$ python3 -q
>>> import numpy as np
>>> np.set_printoptions(precision=2, suppress=True, linewidth=120, floatmode="fixed")
>>> J = np.loadtxt("block7.csv", delimiter=",")
>>> J
array([[ 1.00,  3.00,  1.00,  0.00,  3.00,  3.00,  1.00,  1.00,  0.00,  7.00],
       [ 3.00,  1.00,  2.00,  0.00,  0.00,  1.00,  1.00,  1.00,  1.00,  9.00],
       [ 3.00,  2.00,  0.00,  1.00,  0.00,  0.00,  3.00,  1.00,  8.00,  4.00],
       [ 3.00,  2.00,  0.00,  0.00,  1.00,  2.00,  2.00,  0.00,  4.00,  7.00],
       [ 2.00,  0.00,  3.00,  3.00,  2.00,  1.00,  0.00,  0.00,  5.00,  3.00],
       [ 0.00,  3.00,  2.00,  0.00,  0.00,  1.00,  2.00,  0.00,  4.00,  1.00],
       [ 0.00,  1.00,  0.00,  1.00,  2.00,  3.00,  2.00,  3.00,  0.00,  0.00],
       [ 3.00,  2.00,  3.00,  1.00,  2.00,  3.00,  0.00,  2.00,  4.00,  6.00],
       [ 0.00,  0.00,  0.00,  0.00,  0.00,  0.00,  0.00,  0.00,  2.00, -5.00],
       [ 0.00,  0.00,  0.00,  0.00,  0.00,  0.00,  0.00,  0.00, -2.00,  4.00]])
>>> r0 = np.array([2, 0, 0, 0, 2, 0, 1, 1, 1, 1])
>>> out = J + np.outer(r0, np.eye(10)[2])
>>> print(np.linalg.matrix_rank(out - J))
1
>>> out
array([[ 1.00,  3.00,  3.00,  0.00,  3.00,  3.00,  1.00,  1.00,  0.00,  7.00],
       [ 3.00,  1.00,  2.00,  0.00,  0.00,  1.00,  1.00,  1.00,  1.00,  9.00],
       [ 3.00,  2.00,  0.00,  1.00,  0.00,  0.00,  3.00,  1.00,  8.00,  4.00],
       [ 3.00,  2.00,  0.00,  0.00,  1.00,  2.00,  2.00,  0.00,  4.00,  7.00],
       [ 2.00,  0.00,  5.00,  3.00,  2.00,  1.00,  0.00,  0.00,  5.00,  3.00],
       [ 0.00,  3.00,  2.00,  0.00,  0.00,  1.00,  2.00,  0.00,  4.00,  1.00],
       [ 0.00,  1.00,  1.00,  1.00,  2.00,  3.00,  2.00,  3.00,  0.00,  0.00],
       [ 3.00,  2.00,  4.00,  1.00,  2.00,  3.00,  0.00,  2.00,  4.00,  6.00],
       [ 0.00,  0.00,  1.00,  0.00,  0.00,  0.00,  0.00,  0.00,  2.00, -5.00],
       [ 0.00,  0.00,  1.00,  0.00,  0.00,  0.00,  0.00,  0.00, -2.00,  4.00]])
>>> round(float(np.linalg.det(out) / np.linalg.det(J)), 2), round(1 + np.linalg.solve(J, r0)[2], 2)
(-1.27, np.float64(-1.27))
>>> out = np.linalg.inv(J)
>>> round(np.linalg.det(J) * np.linalg.det(out), 2)
np.float64(1.0)
>>> K = np.load("run5.npy")
>>> print(K)
[[ 4 -2  4 -2]
 [-3  1 -3  1]
 [ 4 -2  4 -2]
 [-3  1 -3  1]]
>>> r0 = np.array([1, -1, 2])
>>> np.array([np.convolve(row, r0, "same") for row in K])
array([[ -6,  14, -10,  10],
       [  4, -10,   6,  -7],
       [ -6,  14, -10,  10],
       [  4, -10,   6,  -7]])
>>> np.polyval(r0, K[1])
array([14,  2, 14,  2])
>>> M = np.array([[0.3, 0.4, -1.3, 0.0, -2.3, -0.5, 1.5, -0.9, -0.1],
...     [-0.4, 0.0, 0.3, -0.6, 0.4, -1.2, 0.4, 0.9, -0.2],
...     [-0.4, -0.6, 1.2, -1.4, -0.3, 0.4, -1.6, 1.4, 1.3],
...     [-1.1, 0.4, 2.9, -0.4, -0.6, 1.2, 0.1, 0.5, 0.8],
...     [-0.1, -0.2, 0.5, 0.5, 1.6, 0.7, 0.1, -0.6, -1.0],
...     [-0.5, -1.3, -1.2, -0.1, -0.4, 0.9, 0.0, -1.1, -0.6],
...     [-0.1, 0.7, -0.1, 0.2, 0.9, -0.3, -0.6, 0.1, -1.1],
...     [0.1, -0.2, 1.1, 2.1, -1.4, 2.1, -0.9, -1.0, 0.8],
...     [1.2, -2.2, 1.2, 0.4, -0.6, -0.5, 0.1, -0.9, -0.3]])
>>> M
array([[ 0.30,  0.40, -1.30,  0.00, -2.30, -0.50,  1.50, -0.90, -0.10],
       [-0.40,  0.00,  0.30, -0.60,  0.40, -1.20,  0.40,  0.90, -0.20],
       [-0.40, -0.60,  1.20, -1.40, -0.30,  0.40, -1.60,  1.40,  1.30],
       [-1.10,  0.40,  2.90, -0.40, -0.60,  1.20,  0.10,  0.50,  0.80],
       [-0.10, -0.20,  0.50,  0.50,  1.60,  0.70,  0.10, -0.60, -1.00],
       [-0.50, -1.30, -1.20, -0.10, -0.40,  0.90,  0.00, -1.10, -0.60],
       [-0.10,  0.70, -0.10,  0.20,  0.90, -0.30, -0.60,  0.10, -1.10],
       [ 0.10, -0.20,  1.10,  2.10, -1.40,  2.10, -0.90, -1.00,  0.80],
       [ 1.20, -2.20,  1.20,  0.40, -0.60, -0.50,  0.10, -0.90, -0.30]])
>>> round(np.linalg.det(M), 2)
np.float64(47.18)
>>> np.allclose(M, M.T)
False
>>> (M - M.T) / 2
array([[ 0.00,  0.40, -0.45,  0.55, -1.10,  0.00,  0.80, -0.50, -0.65],
       [-0.40,  0.00,  0.45, -0.50,  0.30,  0.05, -0.15,  0.55,  1.00],
       [ 0.45, -0.45,  0.00, -2.15, -0.40,  0.80, -0.75,  0.15,  0.05],
       [-0.55,  0.50,  2.15,  0.00, -0.55,  0.65, -0.05, -0.80,  0.20],
       [ 1.10, -0.30,  0.40,  0.55,  0.00,  0.55, -0.40,  0.40, -0.20],
       [ 0.00, -0.05, -0.80, -0.65, -0.55,  0.00,  0.15, -1.60, -0.05],
       [-0.80,  0.15,  0.75,  0.05,  0.40, -0.15,  0.00,  0.50, -0.60],
       [ 0.50, -0.55, -0.15,  0.80, -0.40,  1.60, -0.50,  0.00,  0.85],
       [ 0.65, -1.00, -0.05, -0.20,  0.20,  0.05,  0.60, -0.85,  0.00]])
>>> np.sort(np.abs(np.linalg.eigvals(M)))
array([0.46, 0.46, 1.42, 1.42, 2.22, 2.22, 2.69, 2.87, 2.87])
>>> print((M + M.T) / 2)
[[ 0.30  0.00 -0.85 -0.55 -1.20 -0.50  0.70 -0.40  0.55]
 [ 0.00  0.00 -0.15 -0.10  0.10 -1.25  0.55  0.35 -1.20]
 [-0.85 -0.15  1.20  0.75  0.10 -0.40 -0.85  1.25  1.25]
 [-0.55 -0.10  0.75 -0.40 -0.05  0.55  0.15  1.30  0.60]
 [-1.20  0.10  0.10 -0.05  1.60  0.15  0.50 -1.00 -0.80]
 [-0.50 -1.25 -0.40  0.55  0.15  0.90 -0.15  0.50 -0.55]
 [ 0.70  0.55 -0.85  0.15  0.50 -0.15 -0.60 -0.40 -0.50]
 [-0.40  0.35  1.25  1.30 -1.00  0.50 -0.40 -1.00 -0.05]
 [ 0.55 -1.20  1.25  0.60 -0.80 -0.55 -0.50 -0.05 -0.30]]
>>> out = np.array([[-2, -1],
...     [2, -2],
...     [1, 0],
...     [1, -1],
...     [0, 0],
...     [-3, 2],
...     [0, -1],
...     [3, 3],
...     [1, 3]])
>>> np.einsum("ij,ij->i", M, M)
array([10.55,  3.22, 10.38, 12.64,  4.97,  5.93,  3.03, 14.49,  9.40])
>>> out @ M
Traceback (most recent call last):
  File "<python-input-25>", line 1, in <module>
    out @ M
    ~~~~^~~
ValueError: matmul: Input operand 1 has a mismatch in its core dimension 0, with gufunc signature (n?,k),(k,m?)->(n?,m?) (size 9 is different from 2)
>>> np.einsum("ij->j", M)
array([-1.00, -3.00,  4.60,  0.70, -2.70,  2.80, -0.90, -1.60, -0.40])
>>> np.linalg.matrix_rank(M @ out)
np.int64(2)
>>> np.vstack([M, out.T]).shape
(11, 9)
>>> r0 = np.array([-3, 1, -1, 2, 3, 2, -2, -2, 2])
>>> out = M + np.outer(r0, np.eye(9)[3])
>>> round(np.linalg.det(out) / np.linalg.det(M), 2), round(1 + np.linalg.solve(M, r0)[3], 2)
(np.float64(0.42), np.float64(0.42))
>>> print(np.linalg.matrix_rank(np.linalg.inv(out) - np.linalg.inv(M), tol=1e-8))
1
>>> np.linalg.matrix_rank(out - M)
np.int64(1)
>>> out
array([[ 0.30,  0.40, -1.30, -3.00, -2.30, -0.50,  1.50, -0.90, -0.10],
       [-0.40,  0.00,  0.30,  0.40,  0.40, -1.20,  0.40,  0.90, -0.20],
       [-0.40, -0.60,  1.20, -2.40, -0.30,  0.40, -1.60,  1.40,  1.30],
       [-1.10,  0.40,  2.90,  1.60, -0.60,  1.20,  0.10,  0.50,  0.80],
       [-0.10, -0.20,  0.50,  3.50,  1.60,  0.70,  0.10, -0.60, -1.00],
       [-0.50, -1.30, -1.20,  1.90, -0.40,  0.90,  0.00, -1.10, -0.60],
       [-0.10,  0.70, -0.10, -1.80,  0.90, -0.30, -0.60,  0.10, -1.10],
       [ 0.10, -0.20,  1.10,  0.10, -1.40,  2.10, -0.90, -1.00,  0.80],
       [ 1.20, -2.20,  1.20,  2.40, -0.60, -0.50,  0.10, -0.90, -0.30]])
>>> rng = np.random.default_rng(41)
>>> out = M + rng.integers(-2, 3, (9, 8)) @ rng.integers(-2, 3, (8, 9))
>>> out
array([[ -9.70,   4.40,   2.70,   9.00,  -2.30,   5.50,  10.50,  15.10,   1.90],
       [ -3.40,   9.00,  -7.70,  -4.60,   8.40,   2.80,  -1.60,   1.90,   8.80],
       [ -1.40,  -3.60,  -0.80,   2.60,   0.70,  -9.60,  10.40,   8.40, -12.70],
       [ -1.10,   6.40,   9.90,  -5.40,   4.40,   8.20,  -3.90,  -1.50,   8.80],
       [ -4.10,   0.80, -12.50,   3.50,  -1.40,  -6.30,   1.10,  -3.60,  -1.00],
       [ -1.50,  -6.30, -13.20,   0.90,  -6.40, -12.10,   1.00,  -2.10, -12.60],
       [  2.90,   4.70,   3.90,  -1.80,   4.90,  -1.30,  12.40,   0.10,  -1.10],
       [  1.10,  -7.20,   0.10,   5.10,  -3.40,  -3.90,  -5.90, -16.00,   0.80],
       [ -3.80,  -6.20,   1.20,   6.40,  -0.60,   2.50,   4.10,  11.10,  -4.30]])
>>> print(np.abs(out - M).sum(axis=1))
[60.00 48.00 54.00 44.00 35.00 52.00 31.00 40.00 38.00]
>>> np.round(np.linalg.svd(out - M, compute_uv=False), 2) + 0
array([36.42, 34.04, 19.97, 16.98, 10.73,  5.86,  4.30,  1.44,  0.00])
>>> np.linalg.matrix_rank(out - M, tol=1e-8)
np.int64(8)
>>> out - M
array([[-10.00,   4.00,   4.00,   9.00,   0.00,   6.00,   9.00,  16.00,   2.00],
       [ -3.00,   9.00,  -8.00,  -4.00,   8.00,   4.00,  -2.00,   1.00,   9.00],
       [ -1.00,  -3.00,  -2.00,   4.00,   1.00, -10.00,  12.00,   7.00, -14.00],
       [  0.00,   6.00,   7.00,  -5.00,   5.00,   7.00,  -4.00,  -2.00,   8.00],
       [ -4.00,   1.00, -13.00,   3.00,  -3.00,  -7.00,   1.00,  -3.00,   0.00],
       [ -1.00,  -5.00, -12.00,   1.00,  -6.00, -13.00,   1.00,  -1.00, -12.00],
       [  3.00,   4.00,   4.00,  -2.00,   4.00,  -1.00,  13.00,   0.00,   0.00],
       [  1.00,  -7.00,  -1.00,   3.00,  -2.00,  -6.00,  -5.00, -15.00,   0.00],
       [ -5.00,  -4.00,   0.00,   6.00,   0.00,   3.00,   4.00,  12.00,  -4.00]])
>>> W0 = np.load("mat.npy")
>>> W0
array([[-3, -2, -1,  0],
       [ 1,  2,  3,  4],
       [ 5,  6,  7,  8],
       [ 9, 10, 11, 12],
       [13, 14, 15, 16],
       [17, 18, 19, 20],
       [21, 22, 23, 24],
       [25, 26, 27, 28],
       [29, 30, 31, 32],
       [33, 34, 35, 36],
       [37, 38, 39, 40],
       [41, 42, 43, 44]])
>>> # rows and columns are dependent
>>> np.unique(W0.round(6), axis=0).shape
(12, 4)
>>> np.abs(np.diag(np.linalg.qr(W0)[1])) > 1e-9
array([ True,  True, False, False])
>>> try:
...     np.linalg.inv(W0)
... except np.linalg.LinAlgError as e:
...     print(e)
... 
Last 2 dimensions of the array must be square
>>> np.allclose(W0[:-1].T @ np.linalg.lstsq(W0[:-1].T, W0[-1])[0], W0[-1])
True
